$ ipython --no-banner

In [1]: import numpy as np

In [2]: from numpy import linalg as LA

In [3]: np.set_printoptions(precision=3, suppress=True, linewidth=100, sign=" ")

In [4]: K = np.load("test12.npy")

In [5]: K
Out[5]: 
array([[-1,  0,  1,  2,  0,  1,  5,  3,  5,  1,  2,  1],
       [-3, -2, -1,  0, -2, -1,  3,  1,  3, -1,  0, -1],
       [ 0,  1,  2,  3,  1,  2,  6,  4,  6,  2,  3,  2],
       [-1,  0,  1,  2,  0,  1,  5,  3,  5,  1,  2,  1],
       [-2, -1,  0,  1, -1,  0,  4,  2,  4,  0,  1,  0],
       [-2, -1,  0,  1, -1,  0,  4,  2,  4,  0,  1,  0],
       [-1,  0,  1,  2,  0,  1,  5,  3,  5,  1,  2,  1]])

In [6]: r = LA.matrix_rank(K)

In [7]: r
Out[7]: np.int64(2)

In [8]: ns = LA.svd(K)[2][r:].T

In [9]: [int(LA.matrix_rank(K[:i])) for i in range(1, len(K) + 1)]
Out[9]: [1, 2, 2, 2, 2, 2, 2]

In [10]: print(ns.shape)
(12, 10)

In [11]: print(LA.matrix_rank(K.T @ K), LA.matrix_rank(K @ K.T))
2 2

In [12]: Uu, s, VT = LA.svd(K, full_matrices=False)

In [13]: s.round(3) + 0
Out[13]: array([ 20.597,   6.614,   0.   ,   0.   ,   0.   ,   0.   ,   0.   ])

In [14]: np.allclose(Uu * s @ VT, K)
Out[14]: True

In [15]: print((s > 1e-8).sum())
2

In [16]: print(np.round(s / s[0], 3) + 0)
[ 1.     0.321  0.     0.     0.     0.     0.   ]

In [17]: np.cumsum(s ** 2) / np.sum(s ** 2)
Out[17]: array([ 0.907,  1.   ,  1.   ,  1.   ,  1.   ,  1.   ,  1.   ])

In [18]: np.round(Uu.T @ K @ VT.T, 3) + 0
Out[18]: 
array([[ 20.597,   0.   ,   0.   ,   0.   ,   0.   ,   0.   ,   0.   ],
       [  0.   ,   6.614,   0.   ,   0.   ,   0.   ,   0.   ,   0.   ],
       [  0.   ,   0.   ,   0.   ,   0.   ,   0.   ,   0.   ,   0.   ],
       [  0.   ,   0.   ,   0.   ,   0.   ,   0.   ,   0.   ,   0.   ],
       [  0.   ,   0.   ,   0.   ,   0.   ,   0.   ,   0.   ,   0.   ],
       [  0.   ,   0.   ,   0.   ,   0.   ,   0.   ,   0.   ,   0.   ],
       [  0.   ,   0.   ,   0.   ,   0.   ,   0.   ,   0.   ,   0.   ]])

In [19]: Uu.shape, s.shape, VT.shape
Out[19]: ((7, 7), (7,), (7, 12))

In [20]: np.abs(VT[0])
Out[20]: 
array([ 0.148,  0.024,  0.101,  0.225,  0.024,  0.101,  0.597,  0.349,  0.597,  0.101,  0.225,
        0.101])

In [21]: print(K.shape)
(7, 12)

In [22]: print(K.sum(axis=1))
[20 -4 32 20  8  8 20]

In [23]: K.sum(axis=0)
Out[23]: array([-10,  -3,   4,  11,  -3,   4,  32,  18,  32,   4,  11,   4])

In [24]: np.abs(K).max()
Out[24]: np.int64(6)

In [25]: np.round(LA.svd(K, compute_uv=False), 3) + 0
Out[25]: array([ 20.597,   6.614,   0.   ,   0.   ,   0.   ,   0.   ,   0.   ])

In [26]: LA.matrix_rank(K)
Out[26]: np.int64(2)

In [27]: print(K.mean(axis=0))
[-1.429 -0.429  0.571  1.571 -0.429  0.571  4.571  2.571  4.571  0.571  1.571  0.571]

In [28]: print(K - K[0])
[[ 0  0  0  0  0  0  0  0  0  0  0  0]
 [-2 -2 -2 -2 -2 -2 -2 -2 -2 -2 -2 -2]
 [ 1  1  1  1  1  1  1  1  1  1  1  1]
 [ 0  0  0  0  0  0  0  0  0  0  0  0]
 [-1 -1 -1 -1 -1 -1 -1 -1 -1 -1 -1 -1]
 [-1 -1 -1 -1 -1 -1 -1 -1 -1 -1 -1 -1]
 [ 0  0  0  0  0  0  0  0  0  0  0  0]]

In [29]: np.count_nonzero(K)
Out[29]: np.int64(67)

In [30]: np.diff(K, axis=0)
Out[30]: 
array([[-2, -2, -2, -2, -2, -2, -2, -2, -2, -2, -2, -2],
       [ 3,  3,  3,  3,  3,  3,  3,  3,  3,  3,  3,  3],
       [-1, -1, -1, -1, -1, -1, -1, -1, -1, -1, -1, -1],
       [-1, -1, -1, -1, -1, -1, -1, -1, -1, -1, -1, -1],
       [ 0,  0,  0,  0,  0,  0,  0,  0,  0,  0,  0,  0],
       [ 1,  1,  1,  1,  1,  1,  1,  1,  1,  1,  1,  1]])

In [31]: round(LA.norm(K), 3)
Out[31]: np.float64(21.633)

In [32]: [round(float(x), 3) for x in LA.svd(K, compute_uv=False)[:3]]
Out[32]: [20.597, 6.614, 0.0]

In [33]: np.argsort(-LA.norm(K, axis=0).round(6), kind="stable")[:3]
Out[33]: array([ 6,  8,  7])

In [34]: print(LA.cond(K) > 100)
True

In [35]: print(LA.matrix_rank(K, rtol=0.1))
2

In [36]: m1 = np.array([[-1, 1, 0, 0, 0, 0],
    ...:     [-2, 2, 0, 0, 0, 0],
    ...:     [-2, -2, 0, 0, 0, 0],
    ...:     [0, 0, -1, 1, 0, 0],
    ...:     [0, 0, -2, 2, 0, 0],
    ...:     [0, 0, -2, -2, 0, 0],
    ...:     [0, 0, 0, 0, -1, 1],
    ...:     [0, 0, 0, 0, -2, 2],
    ...:     [0, 0, 0, 0, -2, -2]])

In [37]: W = np.array([[1, 2],
    ...:     [7, 1],
    ...:     [8, -3],
    ...:     [2, -7],
    ...:     [-7, 6],
    ...:     [8, 7],
    ...:     [4, 6],
    ...:     [2, 8],
    ...:     [-9, 6],
    ...:     [1, -7],
    ...:     [-3, -8],
    ...:     [-4, -6]])

In [38]: coef = np.array([-1, 1])

In [39]: act = np.maximum(K @ W + coef, 0)

In [40]: act
Out[40]: 
array([[  0,  44],
       [  0,  34],
       [  0,  49],
       [  0,  44],
       [  0,  39],
       [  0,  39],
       [  0,  44]])

In [41]: print((act > 0).astype(int))
[[ 0  1]
 [ 0  1]
 [ 0  1]
 [ 0  1]
 [ 0  1]
 [ 0  1]
 [ 0  1]]

In [42]: basis = np.array([[0, 1, 0], [2, 1, 1]])

In [43]: (act @ basis).round(6).argmax(axis=1)
Out[43]: array([ 0,  0,  0,  0,  0,  0,  0])

In [44]: act @ basis
Out[44]: 
array([[ 88,  44,  44],
       [ 68,  34,  34],
       [ 98,  49,  49],
       [ 88,  44,  44],
       [ 78,  39,  39],
       [ 78,  39,  39],
       [ 88,  44,  44]])

In [45]: A2 = np.array([[0, 1], [0, 2], [1, 5], [3, 2], [0, 2], [5, 1]])

In [46]: np.einsum("ij->j", m1)
Out[46]: array([-5,  1, -5,  1, -5,  1])

In [47]: np.vstack([m1, A2.T]).shape
Out[47]: (11, 6)

In [48]: A2.T @ m1.T
Out[48]: 
array([[  0,   0,   0,   2,   4,  -8,   5,  10, -10],
       [  1,   2,  -6,  -3,  -6, -14,  -1,  -2,  -6]])

In [49]: LA.matrix_rank(m1 @ A2)
Out[49]: np.int64(2)

In [50]: np.einsum("ik,kj->ji", m1, A2)
Out[50]: 
array([[  0,   0,   0,   2,   4,  -8,   5,  10, -10],
       [  1,   2,  -6,  -3,  -6, -14,  -1,  -2,  -6]])

In [51]: LA.matrix_rank(np.vstack([m1, A2.T]))
Out[51]: np.int64(6)
